$ python -q
>>> import numpy as np
>>> np.set_printoptions(suppress=True, linewidth=160)
>>> def rd(a):
...     return np.round(a, 2) + 0
... 
>>> mat = np.load("arr.npy")
>>> print(mat)
[[ 0.  7.  9.  0.  0.]
 [ 1.  8.  5.  0.  0.]
 [ 0.  1.  2.  0.  0.]
 [ 0.  0.  0. -1.  1.]
 [ 0.  0.  0.  2. -2.]]
>>> print(np.unique(mat.round(6), axis=0).shape)
(5, 5)
>>> print(rd(np.trace(np.linalg.pinv(mat) @ mat)))
4.0
>>> X = np.array([[5, 5, 0, -2, -4],
...     [4, 1, 2, -1, 2],
...     [2, -2, 3, -4, 5],
...     [1, 2, -1, -4, 3],
...     [1, -5, 1, 3, 3],
...     [-5, 0, -3, -2, 4]])
>>> vec = np.array([5, 3, 8, 0, 8])
>>> h1 = np.maximum(X @ vec, 0)
>>> print(X.T @ h1)
[ 445  -97  309 -385  565]
>>> print(np.flatnonzero(h1 > 1e-9))
[0 1 2 3 4]
>>> print(X * (h1 > 1e-9)[:, None])
[[ 5  5  0 -2 -4]
 [ 4  1  2 -1  2]
 [ 2 -2  3 -4  5]
 [ 1  2 -1 -4  3]
 [ 1 -5  1  3  3]
 [ 0  0  0  0  0]]
>>> print(rd(np.tanh(X @ vec)))
[ 1.  1.  1.  1.  1. -1.]
>>> vec = np.array([3, 6, 9, 3, 0])
>>> print(np.einsum("ij,j->i", X, vec))
[ 39  33   9  -6  -9 -48]
>>> print(np.sign((X @ vec).round(6)))
[ 1  1  1 -1 -1 -1]
>>> print(X @ np.eye(5)[2])
[ 0.  2.  3. -1.  1. -3.]
>>> print(np.linalg.norm(X @ vec) <= np.linalg.norm(X, 2) * np.linalg.norm(vec) + 1e-9)
True
>>> print((X * vec).sum(axis=1))
[ 39  33   9  -6  -9 -48]
>>> print(X @ vec)
[ 39  33   9  -6  -9 -48]
>>> print(X @ np.ones(5))
[ 4.  8.  4.  1.  3. -6.]
>>> A2 = np.c_[X[:, :4] @ np.array([[-1, -2, -2, 0], [-1, -1, -2, 1], [2, -3, 2, 2], [-1, -2, -1, -3]]), np.array([-2, 1, -1, 1, 0, -3])]
>>> print(A2)
[[ -8 -11 -18  11  -2]
 [  0 -13  -5   8   1]
 [ 10  -3  10  16  -1]
 [ -1   7  -4  12   1]
 [  3  -6   7 -12   0]
 [  1  23   6   0  -3]]
>>> print(rd(np.linalg.norm(np.linalg.qr(X)[0].T @ A2, axis=0) ** 2 / ((A2 ** 2).sum(axis=0) + 1e-12)))
[1.   1.   1.   1.   0.29]
>>> print(rd(np.linalg.lstsq(X, A2[:, 0])[0]))
[-1. -1.  2. -1.  0.]
